In [1]: import numpy as np

In [2]: np.set_printoptions(precision=2, suppress=True, linewidth=120, floatmode="fixed")

In [3]: M2 = np.array([[-2, 1, -1], [2, -4, -5], [5, -1, -1]])

In [4]: X = np.triu(M2)

In [5]: X
Out[5]: 
array([[-2,  1, -1],
       [ 0, -4, -5],
       [ 0,  0, -1]])

In [6]: # triangular, det is the product of the diagonal

In [7]: G = X.T @ X

In [8]: np.diag(G)
Out[8]: array([ 4, 17, 27])

In [9]: (X @ X.T).shape
Out[9]: (3, 3)

In [10]: G
Out[10]: 
array([[ 4, -2,  2],
       [-2, 17, 19],
       [ 2, 19, 27]])

In [11]: np.linalg.svd(X, compute_uv=False) ** 2
Out[11]: array([41.65,  6.10,  0.25])

In [12]: print(np.linalg.eigvalsh(G)[::-1])
[41.65  6.10  0.25]

In [13]: evals, evecs = np.linalg.eig(G)

In [14]: round(np.prod(evals), 2)
Out[14]: np.float64(64.0)

In [15]: np.sort(np.linalg.eigvals(G @ G))
Out[15]: array([   0.06,   37.18, 1734.76])

In [16]: np.sort(np.linalg.eigvals(G.T))
Out[16]: array([ 0.25,  6.10, 41.65])

In [17]: np.sort(np.linalg.eigvals(np.linalg.inv(G)))
Out[17]: array([0.02, 0.16, 3.97])

In [18]: x = np.array([1, 0, 2])

In [19]: print(X @ np.ones(3))
[-2.00 -9.00 -1.00]

In [20]: feats = np.loadtxt("m.csv", delimiter=",")

In [21]: feats
Out[21]: 
array([[-6.00, -8.00, -8.00, -2.00],
       [-1.00,  2.00,  2.00, -1.00],
       [ 7.00,  6.00,  6.00,  3.00]])

In [22]: # columns 1 and 2 are equal

In [23]: r0, v = feats[0], feats[1]

In [24]: r0 @ r0
Out[24]: np.float64(168.0)

In [25]: p = (r0 @ v) / (r0 @ r0) * r0

In [26]: np.linalg.matrix_rank(np.outer(r0, v))
Out[26]: np.int64(1)

In [27]: p
Out[27]: array([0.86, 1.14, 1.14, 0.29])

In [28]: Uu, s, VT = np.linalg.svd(feats)

In [29]: s.round(2) + 0
Out[29]: array([17.23,  3.34,  0.00])

In [30]: np.argmax(s[:-1] / (s[1:] + 1e-6)) + 1
Out[30]: np.int64(2)

In [31]: M2 = Uu[:, :2] @ np.diag(s[:2]) @ VT[:2]

In [32]: round(np.linalg.norm(feats - M2) / np.linalg.norm(feats), 2)
Out[32]: np.float64(0.0)

In [33]: E = np.arange(12).reshape(3, 4) + 2

In [34]: E
Out[34]: 
array([[ 2,  3,  4,  5],
       [ 6,  7,  8,  9],
       [10, 11, 12, 13]])

In [35]: # looks like rank 2

In [36]: rk = np.linalg.matrix_rank(E)

In [37]: rk
Out[37]: np.int64(2)

In [38]: null = np.linalg.svd(E)[2][rk:].T

In [39]: null @ null.T
Out[39]: 
array([[ 0.30, -0.40, -0.10,  0.20],
       [-0.40,  0.70, -0.20, -0.10],
       [-0.10, -0.20,  0.70, -0.40],
       [ 0.20, -0.10, -0.40,  0.30]])

In [40]: [int(np.linalg.matrix_rank(E[:i])) for i in range(1, len(E) + 1)]
Out[40]: [1, 2, 2]

In [41]: print([int(np.linalg.matrix_rank(E[:, :j + 1])) for j in range(4)])
[1, 2, 2, 2]

In [42]: [int(np.linalg.matrix_rank(np.delete(E, i, axis=0))) for i in range(3)]
Out[42]: [2, 2, 2]

In [43]: null.shape
Out[43]: (4, 2)
